% python3 -q
>>> import numpy as np
>>> from numpy import linalg as LA
>>> np.set_printoptions(precision=3, suppress=True, linewidth=200, legacy="1.25")
>>> arr = np.load("a.npy")
>>> print(arr)
[[ 0.424 -0.375  0.062  0.198 -0.028  0.116  0.215]
 [-0.375  0.482  0.146  0.02  -0.195 -0.097 -0.199]
 [ 0.062  0.146  0.953  0.021  0.071  0.054  0.107]
 [ 0.198  0.02   0.021  0.889 -0.061 -0.108 -0.208]
 [-0.028 -0.195  0.071 -0.061  0.885 -0.106 -0.208]
 [ 0.116 -0.097  0.054 -0.108 -0.106  0.868 -0.257]
 [ 0.215 -0.199  0.107 -0.208 -0.208 -0.257  0.501]]
>>> print(np.allclose(arr[:-1].T @ LA.lstsq(arr[:-1].T, arr[-1])[0], arr[-1]))
True
>>> print(np.abs(np.diag(LA.qr(arr)[1])) > 1e-9)
[ True  True  True  True  True False False]
>>> M = np.load("run2.npy")
>>> print(M)
[[0.214 0.071 0.143 0.143 0.143 0.    0.071 0.214]
 [0.    0.667 0.    0.    0.    0.333 0.    0.   ]
 [0.2   0.    0.133 0.2   0.    0.133 0.133 0.2  ]
 [0.    0.    0.273 0.091 0.    0.273 0.091 0.273]
 [0.071 0.071 0.143 0.071 0.214 0.214 0.143 0.071]
 [0.286 0.286 0.    0.    0.    0.286 0.    0.143]
 [0.077 0.077 0.077 0.    0.231 0.154 0.231 0.154]
 [0.167 0.111 0.167 0.167 0.056 0.111 0.056 0.167]]
>>> T = np.stack([M, 2 * M, M[::-1]])
>>> print(np.einsum("bij,cij->bc", T, T))
[[1.864 3.728 1.003]
 [3.728 7.455 2.007]
 [1.003 2.007 1.864]]
>>> print(LA.norm(T, axis=(1, 2)))
[1.365 2.73  1.365]
>>> print(LA.matrix_rank(T))
[8 8 8]
>>> feats = np.array([[0.0, -3.0, -1.0, 3.0],
...     [-3.0, 0.0, 0.0, 0.0],
...     [-1.0, 0.0, 0.0, 0.0],
...     [3.0, 0.0, 0.0, 0.0]])
>>> Uu, sigma, Vh = LA.svd(feats)
>>> V = Vh[:(sigma > 1e-8).sum()]
>>> rng = np.random.default_rng(194)
>>> vec = feats[2] + -1 * feats[0] + rng.integers(2) * np.eye(4)[3]
>>> print(vec)
[-1.  3.  1. -2.]
>>> print(V.T @ V)
[[ 1.     0.     0.     0.   ]
 [ 0.     0.474  0.158 -0.474]
 [ 0.     0.158  0.053 -0.158]
 [ 0.    -0.474 -0.158  0.474]]
>>> print(np.diag(V.T @ V))
[1.    0.474 0.053 0.474]
>>> q, _ = LA.qr(np.array([[1.3, 1.1, 1.1, 1.5],
...     [0.4, 1.5, -1.3, 0.7],
...     [-1.2, 0.6, 1.0, -0.5],
...     [3.6, 1.9, 0.3, 1.3]]))
>>> V, _ = LA.qr(np.array([[0.1, -0.6, 0.0], [1.6, 1.2, 0.6], [0.9, -2.0, 0.6]]))
>>> sigma = 10 * 0.9 ** np.arange(3)
>>> K = q[:, :3] * sigma @ V[:3]
>>> print(K)
[[ 4.154 -3.254  2.261]
 [ 2.963  7.41   2.775]
 [ 7.074  0.053 -3.463]
 [ 1.138 -2.429  8.546]]
>>> vec = np.array([0, 2, 0])
>>> y = K @ vec
>>> print(np.round(LA.pinv(K) @ K, 3) + 0)
[[1. 0. 0.]
 [0. 1. 0.]
 [0. 0. 1.]]
>>> print(np.round(LA.lstsq(K, y)[0], 3) + 0)
[0. 2. 0.]
>>> y = y + 0.02 * rng.normal(size=4)
>>> print(y)
[-6.492 14.817  0.124 -4.835]
>>> b, *_ = LA.lstsq(K, y)
>>> print(b.round())
[0. 2. 0.]
>>> print([round(float(LA.norm(LA.solve(K.T @ K + lam * np.eye(3), K.T @ y))), 2) for lam in (0, 1, 10, 100)])
[2.0, 1.97, 1.75, 0.83]
>>> print(np.round(LA.norm(y - K @ b), 3))
0.005
>>> A2 = np.array([[-3, 6], [1, -4]])
>>> Z = np.kron(A2, K)
>>> print(np.round(LA.norm(Z, 2), 3), round(float(LA.norm(A2, 2) * LA.norm(K, 2)), 3))
78.367 78.367
>>> E = np.load("case2.npy")
>>> print(E)
[[ 0 -2]
 [ 0  0]]
>>> A2 = np.array([[0, 1, 1], [0, 1, 0]])
>>> print(np.vstack([E, A2.T]).shape)
(5, 2)
>>> print(LA.matrix_rank(np.vstack([E, A2.T])))
2
>>> print(np.einsum("ik,kj->ij", E, A2))
[[ 0 -2  0]
 [ 0  0  0]]
>>> print(E @ A2)
[[ 0 -2  0]
 [ 0  0  0]]
>>> print(np.einsum("ij,ij->i", E, E))
[4 0]
>>> print(A2.T @ E.T)
[[ 0  0]
 [-2  0]
 [ 0  0]]
>>> A2 = np.array([[-3, 1], [3, -1]])
>>> Z = np.kron(A2, E)
>>> print(LA.matrix_rank(Z))
1
>>> print(Z)
[[ 0  6  0 -2]
 [ 0  0  0  0]
 [ 0 -6  0  2]
 [ 0  0  0  0]]
>>> print(Z.shape)
(4, 4)
>>> print(np.round(LA.norm(Z, 2) / LA.norm(Z), 3))
1.0
>>> print(LA.cond(Z) > 100)
True
>>> Uu, sigma, Vh = LA.svd(E)
>>> print(np.argmax(sigma[:-1] / (sigma[1:] + 1e-6)) + 1)
1
>>> print(sigma)
[ 2. -0.]
>>> A2 = Uu[:, :1] @ np.diag(sigma[:1]) @ Vh[:1]
>>> print(LA.matrix_rank(E, rtol=0.05))
1
>>> print(round(LA.norm(E - A2) / LA.norm(E), 3))
0.0
>>> print(np.abs(E - A2).max())
0.0
>>> print(A2)
[[ 0. -2.]
 [ 0.  0.]]
>>> P = np.triu(np.array([[1, 2], [0, 0]]), 1) + np.eye(2)
>>> A2 = P @ E @ LA.inv(P)
>>> print(np.trace(A2), np.trace(E))
0.0 0
>>> print(A2)
[[ 0. -2.]
 [ 0.  0.]]
>>> print(np.poly(A2))
[1. 0. 0.]
>>> print(round(LA.det(A2), 3))
0.0
